$ ipython --no-banner

In [1]: import numpy as np

In [2]: np.set_printoptions(precision=2, suppress=True, linewidth=140, sign=" ")

In [3]: def rnd(a):
   ...:     return np.round(a, 2) + 0
   ...: 

In [4]: E = np.array([[0.1, 0.3, 0.9, 0.3],
   ...:     [0.3, 0.9, -0.3, -0.1],
   ...:     [0.9, -0.3, 0.1, -0.3],
   ...:     [0.3, -0.1, -0.3, 0.9]])

In [5]: # symmetric

In [6]: Uu, sv, VT = np.linalg.svd(E, full_matrices=False)

In [7]: print(Uu.shape, sv.shape, VT.shape)
(4, 4) (4,) (4, 4)

In [8]: print(rnd(Uu.T @ E @ VT.T))
[[ 1.  0.  0.  0.]
 [ 0.  1.  0.  0.]
 [ 0.  0.  1.  0.]
 [ 0.  0.  0.  1.]]

In [9]: print(rnd(Uu.T @ Uu))
[[ 1.  0.  0.  0.]
 [ 0.  1.  0.  0.]
 [ 0.  0.  1.  0.]
 [ 0.  0.  0.  1.]]

In [10]: print(rnd(sv / sv[0]))
[ 1.  1.  1.  1.]

In [11]: vals, vecs = np.linalg.eigh(E)

In [12]: vec = np.array([-2, -2, 1, 0])

In [13]: print(rnd(np.linalg.eigvalsh(E[1:, 1:])))
[-0.1  1.   1. ]

In [14]: print(rnd(vec @ E @ vec / (vec @ vec)), rnd(vals[0]), vals[-1])
0.46 -1.0 1.0

In [15]: print(rnd(vecs * np.maximum(vals, 0) @ vecs.T))
[[ 0.55  0.15  0.45  0.15]
 [ 0.15  0.95 -0.15 -0.05]
 [ 0.45 -0.15  0.55 -0.15]
 [ 0.15 -0.05 -0.15  0.95]]

In [16]: print(vec @ E @ vec)
4.1

In [17]: print(rnd(vecs * np.abs(vals) @ vecs.T))
[[ 1.  0.  0.  0.]
 [ 0.  1.  0.  0.]
 [ 0.  0.  1.  0.]
 [ 0.  0.  0.  1.]]

In [18]: data = np.diag(10 * np.array([-6, 8, 1, -6, 7, 3, -7])) + np.array([[-3, 0, -2, -2, 1, 1, -2],
    ...:     [2, -1, 1, -2, -3, -2, 1],
    ...:     [3, 1, 0, 2, 0, -1, 2],
    ...:     [0, -3, 3, -1, 1, 0, -2],
    ...:     [-1, 3, 3, 2, -1, -3, 2],
    ...:     [3, 2, -1, 0, 3, 1, -3],
    ...:     [1, 3, 3, 1, 3, -2, -1]])

In [19]: print(data)
[[-63   0  -2  -2   1   1  -2]
 [  2  79   1  -2  -3  -2   1]
 [  3   1  10   2   0  -1   2]
 [  0  -3   3 -61   1   0  -2]
 [ -1   3   3   2  69  -3   2]
 [  3   2  -1   0   3  31  -3]
 [  1   3   3   1   3  -2 -71]]

In [20]: print(rnd(E[:, 3] @ E[:, 0]))
0.0

In [21]: print(rnd(np.linalg.pinv(E)))
[[ 0.1  0.3  0.9  0.3]
 [ 0.3  0.9 -0.3 -0.1]
 [ 0.9 -0.3  0.1 -0.3]
 [ 0.3 -0.1 -0.3  0.9]]

In [22]: print(rnd(np.linalg.svd(E, compute_uv=False)))
[ 1.  1.  1.  1.]

In [23]: print(rnd(np.linalg.norm(E, axis=0)))
[ 1.  1.  1.  1.]

In [24]: vec = np.array([3, 1, 0, 1, 1, -2, -3])

In [25]: rhs = data @ vec

In [26]: b, lr = np.zeros(7), 1 / np.linalg.norm(data, 2) ** 2

In [27]: for i in range(200):
    ...:     b -= lr * data.T @ (data @ b - rhs)
    ...:     if i % 50 == 0: print(i, round(np.linalg.norm(data @ b - rhs), 2))
    ...: 
0 99.22
50 1.64
100 0.74
150 0.34

In [28]: print(rnd(np.linalg.cond(data)))
7.99

In [29]: print(rnd(b))
[ 3.    1.    0.02  1.    1.   -2.   -3.  ]

In [30]: K = np.load("data.npy")

In [31]: print(K)
[[  5.03  -5.03  -5.02   9.98  -0.02 -14.97]
 [  2.02  -2.02  -2.03   4.02   0.03  -6.  ]
 [  3.98  -4.    -4.03   7.98   0.02 -11.99]
 [  5.05  -5.    -5.01  10.01   0.01 -15.01]
 [  3.04  -3.    -3.02   5.98  -0.04  -8.99]]

In [32]: other = K / np.linalg.norm(K, axis=1, keepdims=True)

In [33]: C2 = other @ other.T

In [34]: print(rnd(np.degrees(np.arccos(np.clip(C2[1, 4], -1, 1)))))
0.47

In [35]: print(rnd(C2[1]))
[ 1.  1.  1.  1.  1.]

In [36]: print(np.argsort(-np.linalg.norm(K, axis=0).round(6), kind="stable")[:3])
[ 5  3  0]

In [37]: print([round(float(x), 2) for x in np.linalg.svd(K, compute_uv=False)[:3]])
[35.56, 0.07, 0.04]

In [38]: print(rnd(np.linalg.norm(K, 2) / np.linalg.norm(K)))
1.0

In [39]: other = K / np.sqrt((K ** 2).mean(axis=1, keepdims=True))

In [40]: print(rnd(other[4]))
[ 0.62 -0.61 -0.62  1.22 -0.01 -1.84]

In [41]: print(rnd(np.linalg.norm(other, axis=1)))
[ 2.45  2.45  2.45  2.45  2.45]

In [42]: vec = np.array([2, 3, -3, -1, 2, -5])

In [43]: print(np.linalg.norm(K @ vec) <= np.linalg.norm(K, 2) * np.linalg.norm(vec) + 1e-9)
True

In [44]: print(K @ np.eye(6)[2])
[-5.02 -2.03 -4.03 -5.01 -3.02]

In [45]: print(K @ vec)
[ 74.86  30.11  60.06  75.19  45.03]

In [46]: print(np.einsum("ij,j->i", K, vec))
[ 74.86  30.11  60.06  75.19  45.03]

In [47]: feats = np.load("x.npy")

In [48]: print(feats)
[[ 0.3   0.  ]
 [-0.74  1.9 ]
 [-0.7   2.1 ]]

In [49]: Uu, sv, VT = np.linalg.svd(feats)

In [50]: print(rnd(sv))
[ 3.01  0.29]

In [51]: other = Uu[:, :1] @ np.diag(sv[:1]) @ VT[:1]

In [52]: print(rnd(np.linalg.norm(feats - other, 2)), rnd(sv[1]))
0.29 0.29

In [53]: print(rnd(np.abs(feats - other).max()))
0.27

In [54]: print(np.linalg.matrix_rank(other))
1

In [55]: print(rnd(other))
[[ 0.03 -0.1 ]
 [-0.69  1.92]
 [-0.75  2.08]]

In [56]: print(rnd(np.linalg.norm(other)))
3.01

In [57]: print(rnd(np.linalg.svd(other, compute_uv=False)))
[ 3.01  0.  ]

In [58]: print(rnd(np.abs(other).max()))
2.08

In [59]: print(rnd(other.sum(axis=0)))
[-1.41  3.9 ]

In [60]: print(np.unravel_index(np.abs(other).argmax(), other.shape))
(np.int64(2), np.int64(1))

In [61]: print(np.linalg.matrix_rank(other))
1

In [62]: vec = np.array([-9, -5])

In [63]: rhs = feats @ vec

In [64]: print(rnd(rhs))
[-2.7  -2.84 -4.2 ]

In [65]: print(rnd(np.linalg.pinv(feats) @ feats))
[[ 1.  0.]
 [ 0.  1.]]

In [66]: rng = np.random.default_rng(359754)

In [67]: rhs = rhs + 0.05 * rng.normal(size=3)

In [68]: print(rnd(rhs))
[-2.66 -2.76 -4.23]

In [69]: b, *_ = np.linalg.lstsq(feats, rhs)

In [70]: print(rnd(b))
[-8.93 -4.97]

In [71]: print(rnd(np.linalg.norm(rhs - feats @ b)))
0.09

In [72]: print(rnd(feats.T @ (rhs - feats @ b)))
[ 0.  0.]

In [73]: print(b.round())
[-9. -5.]

In [74]: print([round(float(np.linalg.norm(np.linalg.solve(feats.T @ feats + lam * np.eye(2), feats.T @ rhs))), 2) for lam in (0, 1, 10, 100)])
[10.22, 1.66, 0.78, 0.14]

In [75]: hat = feats @ np.linalg.solve(feats.T @ feats, feats.T)

In [76]: print(rnd(np.trace(hat)))
2.0

In [77]: print(np.allclose(hat @ hat, hat))
True

In [78]: print(rnd(hat @ feats[:, 0]))
[ 0.3  -0.74 -0.7 ]

In [79]: theta = np.radians(36)

In [80]: R = np.eye(2)

In [81]: R[0, 0] = R[1, 1] = np.cos(theta)

In [82]: R[0, 1], R[1, 0] = -np.sin(theta), np.sin(theta)

In [83]: print(rnd(R))
[[ 0.81 -0.59]
 [ 0.59  0.81]]

In [84]: other = feats @ R.T

In [85]: print(rnd(other))
[[ 0.24  0.18]
 [-1.72  1.1 ]
 [-1.8   1.29]]

In [86]: print(rnd(np.abs(other - feats).max(axis=0)))
[ 1.1   0.81]

In [87]: X = np.loadtxt("test1.csv", delimiter=",")

In [88]: print(X)
[[ 1.2  1.4 -0.8]
 [ 0.6  0.7  1.4]
 [ 0.4 -0.7 -0.3]
 [-0.8 -1.1  1.2]
 [ 0.9 -0.3  0.8]
 [-0.8  0.2  0.6]
 [-0.5 -0.3 -2.1]
 [ 0.  -0.4  0. ]
 [ 2.2  0.2 -1.2]
 [-1.5 -0.6  0. ]
 [ 9.   5.  16. ]
 [ 1.1 -0.2  0.1]
 [ 0.6  1.9 -0.6]
 [-0.6  0.6 -0.6]
 [ 1.5  2.   0.6]
 [ 0.5  0.5  1.5]
 [ 0.8 -1.3 -0.2]
 [ 0.6  0.2 -2.1]
 [ 1.   1.7 -0.1]
 [-0.6 -1.7  1.9]
 [ 0.3  1.  -1.2]
 [ 0.3 -0.5 -0.9]
 [ 0.5 -0.3 -0.8]
 [-0.2  1.1 -0.5]
 [ 0.3  2.  -0.7]
 [-1.2 -0.7  0. ]
 [ 1.6 -0.3  0.5]
 [-0.4 -0.3  1.6]
 [ 2.5  0.1 -0.7]
 [ 0.6 -1.  -0.2]
 [ 0.4  1.   0.6]]

In [89]: Xs = X - X.mean(axis=0)

In [90]: vecs = np.linalg.svd(Xs)[2][:1]

In [91]: other = Xs - Xs @ vecs.T @ vecs

In [92]: print(rnd(np.diag(vecs.T @ vecs)))
[ 0.2   0.07  0.73]

In [93]: print(np.linalg.norm(other, axis=1).round(6).argmax())
19

In [94]: other = np.array([[-1, 2, -1], [1, 0, -2]])

In [95]: cent = np.kron(other, feats)

In [96]: print(cent.shape)
(6, 6)

In [97]: print(cent)
[[-0.3  -0.    0.6   0.   -0.3  -0.  ]
 [ 0.74 -1.9  -1.48  3.8   0.74 -1.9 ]
 [ 0.7  -2.1  -1.4   4.2   0.7  -2.1 ]
 [ 0.3   0.    0.    0.   -0.6  -0.  ]
 [-0.74  1.9  -0.    0.    1.48 -3.8 ]
 [-0.7   2.1  -0.    0.    1.4  -4.2 ]]

In [98]: hat = X @ np.linalg.solve(X.T @ X, X.T)

In [99]: print(rnd(np.diag(hat)))
[ 0.09  0.01  0.03  0.07  0.03  0.04  0.02  0.01  0.2   0.05  0.94  0.04  0.12  0.03  0.1   0.01  0.12  0.07  0.08  0.15  0.05  0.03  0.03
  0.05  0.14  0.03  0.08  0.04  0.22  0.07  0.02]

In [100]: print(np.allclose(hat @ hat, hat))
True

In [101]: print(rnd(np.linalg.eigvalsh(hat)))
[ 0.  0.  0.  0.  0.  0.  0.  0.  0.  0.  0.  0.  0.  0.  0.  0.  0.  0.  0.  0.  0.  0.  0.  0.  0.  0.  0.  0.  1.  1.  1.]

In [102]: D = np.linalg.norm(X[:, None] - X[None], axis=-1)

In [103]: print(np.linalg.matrix_rank(D ** 2))
5

In [104]: print(D.shape)
(31, 31)

In [105]: print(D[4].round(6).argsort(kind="stable")[:4])
[  4  11  26  15]

In [106]: print(rnd(D[:5, :5]))
[[ 0.    2.39  2.3   3.77  2.35]
 [ 2.39  0.    2.21  2.29  1.2 ]
 [ 2.3   2.21  0.    1.96  1.27]
 [ 3.77  2.29  1.96  0.    1.92]
 [ 2.35  1.2   1.27  1.92  0.  ]]

In [107]: print(D.mean(axis=1).argmax())
10

In [108]: print(np.unravel_index(D.round(6).argmax(), D.shape))
(np.int64(6), np.int64(10))

In [109]: print(np.flatnonzero(D[4] < D.mean() / 2))
[  1   2   4   7  11  15  16  26  27  29  30]

In [110]: F = np.loadtxt("block7.csv", delimiter=",")

In [111]: print(F)
[[ 0.26 -2.22 -0.43 -0.56]
 [ 2.36 -4.04 -1.3   1.19]
 [-0.7   0.02 -0.35  1.57]
 [-1.26 -1.48  3.01 -2.41]
 [-1.17  2.73  0.37 -2.9 ]
 [ 1.99 -7.42 -1.97 -0.54]]

In [112]: q, vecs = np.linalg.qr(F[:, :1])[0], np.linalg.qr(F[:, 1:])[0]

In [113]: sv = np.linalg.svd(q.T @ vecs, compute_uv=False)

In [114]: print(rnd(np.degrees(np.arccos(sv.clip(0, 1)))))
[ 22.8]

In [115]: print(rnd(np.linalg.norm(q @ q.T - vecs @ vecs.T, 2)))
1.0

In [116]: print((sv > 0.9).sum())
1

In [117]: print(rnd(sv))
[ 0.92]

In [118]: u, v = F[1], F[4]

In [119]: print(rnd(u @ v))
-17.72

In [120]: p = (u @ v) / (u @ u) * u

In [121]: print(rnd(p))
[-1.67  2.86  0.92 -0.84]

In [122]: print(rnd(v - p))
[ 0.5  -0.13 -0.55 -2.06]

In [123]: other = np.c_[F[:, :2] @ np.array([[-2, -1], [-2, -3]]), np.array([-2, 2, 1, -3, 1, -1])]

In [124]: print(rnd(other))
[[ 3.92  6.4  -2.  ]
 [ 3.36  9.76  2.  ]
 [ 1.36  0.64  1.  ]
 [ 5.48  5.7  -3.  ]
 [-3.12 -7.02  1.  ]
 [10.86 20.27 -1.  ]]

In [125]: print(rnd(np.linalg.norm(np.linalg.qr(F)[0].T @ other, axis=0) ** 2 / ((other ** 2).sum(axis=0) + 1e-12)))
[ 1.    1.    0.69]

In [126]: print(np.linalg.matrix_rank(other))
3

In [127]: print(rnd(np.linalg.norm(other - F @ np.linalg.lstsq(F, other)[0], axis=0)))
[ 0.   0.   2.5]

In [128]: print(rnd(np.linalg.lstsq(F, other[:, 0])[0]))
[-2. -2.  0.  0.]

In [129]: hat = other @ np.linalg.solve(other.T @ other, other.T)

In [130]: print(rnd(np.diag(hat)))
[ 0.25  0.54  0.64  0.62  0.28  0.67]

In [131]: print(rnd(np.trace(hat)))
3.0

In [132]: print(rnd(hat @ other[:, 2]))
[-2.  2.  1. -3.  1. -1.]

In [133]: print(rnd(F[1] @ F[0]))
9.48

In [134]: print(rnd(np.linalg.norm(F[1] - F[0])))
3.4

In [135]: print(rnd(np.linalg.norm(F) ** 2 / np.linalg.norm(F, 2) ** 2))
1.33

In [136]: print(rnd(np.linalg.norm(F[1], 1)), rnd(np.linalg.norm(F[1], np.inf)))
8.89 4.04

In [137]: print(np.linalg.norm(F, axis=1).argmax())
5

In [138]: mat = np.load("m.npy")

In [139]: print(mat)
[[ 3  0  0  2  3  2]
 [ 2  3  0  0  2  3]
 [ 3  2  3  0  0  2]
 [ 2  3  2  3  0  0]
 [ 0  2  3  2  3  0]
 [ 0  0  2  3  2  3]]

In [140]: u = np.array([4, 3, 0, 0, 2, 0])

In [141]: other = mat + np.outer(u, np.eye(6)[0])

In [142]: print(np.linalg.matrix_rank(other - mat))
1

In [143]: print(other)
[[ 7.  0.  0.  2.  3.  2.]
 [ 5.  3.  0.  0.  2.  3.]
 [ 3.  2.  3.  0.  0.  2.]
 [ 2.  3.  2.  3.  0.  0.]
 [ 2.  2.  3.  2.  3.  0.]
 [ 0.  0.  2.  3.  2.  3.]]

In [144]: print(rnd(np.linalg.det(other) / np.linalg.det(mat)), rnd(1 + np.linalg.solve(mat, u)[0]))
1.51 1.51

In [145]: vec = np.array([3, 5, 5, 0, 3, 3])

In [146]: rhs = mat @ vec

In [147]: print(rhs)
[ 24  36  40  31  34  25]

In [148]: print(rnd(np.linalg.solve(mat, -2 * rhs)))
[ -6. -10. -10.   0.  -6.  -6.]

In [149]: print(rnd(np.linalg.solve(mat, mat[:, 1])))
[ 0.  1.  0.  0.  0.  0.]

In [150]: print(rnd(np.linalg.solve(mat, rhs)))
[ 3.  5.  5.  0.  3.  3.]

In [151]: A = np.load("sample9.npy")

In [152]: print(A)
[[-0.77 -1.38  1.43 -1.38 -1.41  0.03  0.02]
 [ 0.31  0.66 -0.66  0.68  0.68  0.01  0.04]
 [ 0.74  1.41 -1.35  1.39  1.39  0.   -0.01]
 [-1.64 -3.12  3.07 -3.08 -3.03  0.06 -0.07]
 [-0.38 -0.83  0.82 -0.8  -0.88  0.01  0.07]
 [-0.44 -1.01  0.85 -0.9  -0.89 -0.03  0.03]
 [-0.74 -1.48  1.61 -1.51 -1.57 -0.08 -0.02]
 [-0.45 -0.83  0.85 -0.76 -0.85 -0.01  0.04]
 [ 2.32  4.67 -4.61  4.73  4.65  0.03 -0.03]
 [-0.27 -0.63  0.63 -0.61 -0.69  0.07  0.01]
 [-0.8  -1.67  1.49 -1.56 -1.6   0.05 -0.01]
 [-0.6  -1.3   1.41 -1.38 -1.45  0.02  0.01]
 [-0.55 -1.    0.95 -0.97 -0.87  0.04  0.04]
 [-1.57 -3.07  3.03 -3.08 -3.03  0.04  0.03]
 [-1.35 -2.72  2.75 -2.83 -2.71 -0.06 -0.03]
 [ 1.63  3.05 -3.1   3.03  3.07  0.01  0.02]
 [ 0.61  1.06 -1.11  1.14  1.12  0.04 -0.04]
 [ 1.58  3.17 -3.17  3.21  3.21 -0.03  0.04]
 [ 1.91  4.01 -4.    4.02  4.02  0.04 -0.03]
 [ 1.12  2.15 -2.22  2.21  2.22  0.02  0.04]
 [ 1.55  2.98 -3.11  2.95  3.08 -0.01 -0.09]
 [-0.22 -0.23  0.24 -0.3  -0.27  0.07 -0.05]
 [ 1.37  2.7  -2.68  2.7   2.71 -0.02 -0.01]
 [ 0.21  0.5  -0.45  0.62  0.51 -0.01 -0.1 ]]

In [153]: C2 = data.T @ data

In [154]: print(np.trace(C2), (data ** 2).sum())
24974 24974

In [155]: print(np.linalg.matrix_rank(C2))
7

In [156]: print((data @ data.T).shape)
(7, 7)

In [157]: print(np.diag(C2))
[ 3993  6273   133  3738  4790   980  5067]
